% ipython --no-banner

In [1]: import numpy as np

In [2]: import numpy.linalg as la

In [3]: np.set_printoptions(precision=3, suppress=True, linewidth=140, legacy="1.25")

In [4]: def rd(a):
   ...:     return np.round(a, 3) + 0
   ...: 

In [5]: K = np.load("w.npy")

In [6]: K
Out[6]: 
array([[1, 3, 1, 3],
       [0, 0, 0, 0],
       [1, 3, 1, 3],
       [0, 0, 0, 0]])

In [7]: Uu, sv, Vh = la.svd(K)

In [8]: V = Vh[:(sv > 1e-8).sum()]

In [9]: rng = np.random.default_rng(9233)

In [10]: x0 = K[0] + 3 * K[1] + rng.integers(2) * np.eye(4)[3]

In [11]: x0
Out[11]: array([1., 3., 1., 4.])

In [12]: rd(np.diag(V.T @ V))
Out[12]: array([0.05, 0.45, 0.05, 0.45])

In [13]: rd(la.norm(x0 - V.T @ V @ x0))
Out[13]: 0.742

In [14]: la.matrix_rank(np.vstack([K, x0]))
Out[14]: 2

In [15]: np.poly(K)
Out[15]: array([ 1., -2.,  0.,  0.,  0.])

In [16]: rd(la.det(K.T))
Out[16]: 0.0

In [17]: np.einsum("ii->", K)
Out[17]: 2

In [18]: np.einsum("ij,ji->", K, K)
Out[18]: 4

In [19]: rd(la.eigvals(K).sum().real)
Out[19]: 2.0

In [20]: m1 = np.loadtxt("run19.csv", delimiter=",")

In [21]: rd(m1)
Out[21]: 
array([[ 1.   ,  0.   ,  0.   ,  0.   ,  0.   ,  0.   ],
       [ 0.   ,  1.   ,  0.   ,  0.   ,  0.   ,  0.   ],
       [ 0.   ,  0.   ,  0.5  , -0.866,  0.   ,  0.   ],
       [ 0.   ,  0.   ,  0.866,  0.5  ,  0.   ,  0.   ],
       [ 0.   ,  0.   ,  0.   ,  0.   ,  1.   ,  0.   ],
       [ 0.   ,  0.   ,  0.   ,  0.   ,  0.   ,  1.   ]])

In [22]: x0 = np.array([3, 2, 0, 1, 0, 0])

In [23]: rd(la.det(m1))
Out[23]: 1.0

In [24]: rd(m1.T @ (m1 @ x0))
Out[24]: array([3., 2., 0., 1., 0., 0.])

In [25]: rd(la.inv(m1))
Out[25]: 
array([[ 1.   ,  0.   ,  0.   ,  0.   ,  0.   ,  0.   ],
       [ 0.   ,  1.   ,  0.   ,  0.   ,  0.   ,  0.   ],
       [ 0.   ,  0.   ,  0.5  ,  0.866,  0.   ,  0.   ],
       [ 0.   ,  0.   , -0.866,  0.5  ,  0.   ,  0.   ],
       [ 0.   ,  0.   ,  0.   ,  0.   ,  1.   ,  0.   ],
       [ 0.   ,  0.   ,  0.   ,  0.   ,  0.   ,  1.   ]])

In [26]: rd(la.norm(x0)), rd(la.norm(m1 @ x0))
Out[26]: (3.742, 3.742)

In [27]: rd(np.sort(np.abs(np.degrees(np.angle(la.eigvals(m1))))))
Out[27]: array([ 0.,  0.,  0.,  0., 60., 60.])

In [28]: 6 - la.matrix_rank(m1 - np.eye(6), tol=1e-8)
Out[28]: 4

In [29]: rd(np.abs(la.eigvals(m1)))
Out[29]: array([1., 1., 1., 1., 1., 1.])

In [30]: out = m1 / np.sqrt((m1 ** 2).mean(axis=1, keepdims=True))

In [31]: rd(out[4])
Out[31]: array([0.   , 0.   , 0.   , 0.   , 2.449, 0.   ])

In [32]: la.matrix_rank(m1 - m1.mean(axis=1, keepdims=True))
Out[32]: 5

In [33]: rd(m1 - m1.mean(axis=1, keepdims=True))
Out[33]: 
array([[ 0.833, -0.167, -0.167, -0.167, -0.167, -0.167],
       [-0.167,  0.833, -0.167, -0.167, -0.167, -0.167],
       [ 0.061,  0.061,  0.561, -0.805,  0.061,  0.061],
       [-0.228, -0.228,  0.638,  0.272, -0.228, -0.228],
       [-0.167, -0.167, -0.167, -0.167,  0.833, -0.167],
       [-0.167, -0.167, -0.167, -0.167, -0.167,  0.833]])

In [34]: rd(m1 @ m1.T)
Out[34]: 
array([[1., 0., 0., 0., 0., 0.],
       [0., 1., 0., 0., 0., 0.],
       [0., 0., 1., 0., 0., 0.],
       [0., 0., 0., 1., 0., 0.],
       [0., 0., 0., 0., 1., 0.],
       [0., 0., 0., 0., 0., 1.]])

In [35]: rd(la.pinv(m1))
Out[35]: 
array([[ 1.   ,  0.   ,  0.   ,  0.   ,  0.   ,  0.   ],
       [ 0.   ,  1.   ,  0.   ,  0.   ,  0.   ,  0.   ],
       [ 0.   ,  0.   ,  0.5  ,  0.866,  0.   ,  0.   ],
       [ 0.   ,  0.   , -0.866,  0.5  ,  0.   ,  0.   ],
       [ 0.   ,  0.   ,  0.   ,  0.   ,  1.   ,  0.   ],
       [ 0.   ,  0.   ,  0.   ,  0.   ,  0.   ,  1.   ]])

In [36]: rd(m1.T @ m1)
Out[36]: 
array([[1., 0., 0., 0., 0., 0.],
       [0., 1., 0., 0., 0., 0.],
       [0., 0., 1., 0., 0., 0.],
       [0., 0., 0., 1., 0., 0.],
       [0., 0., 0., 0., 1., 0.],
       [0., 0., 0., 0., 0., 1.]])

In [37]: rd(la.svd(m1, compute_uv=False))
Out[37]: array([1., 1., 1., 1., 1., 1.])

In [38]: rd(la.norm(m1, axis=0))
Out[38]: array([1., 1., 1., 1., 1., 1.])
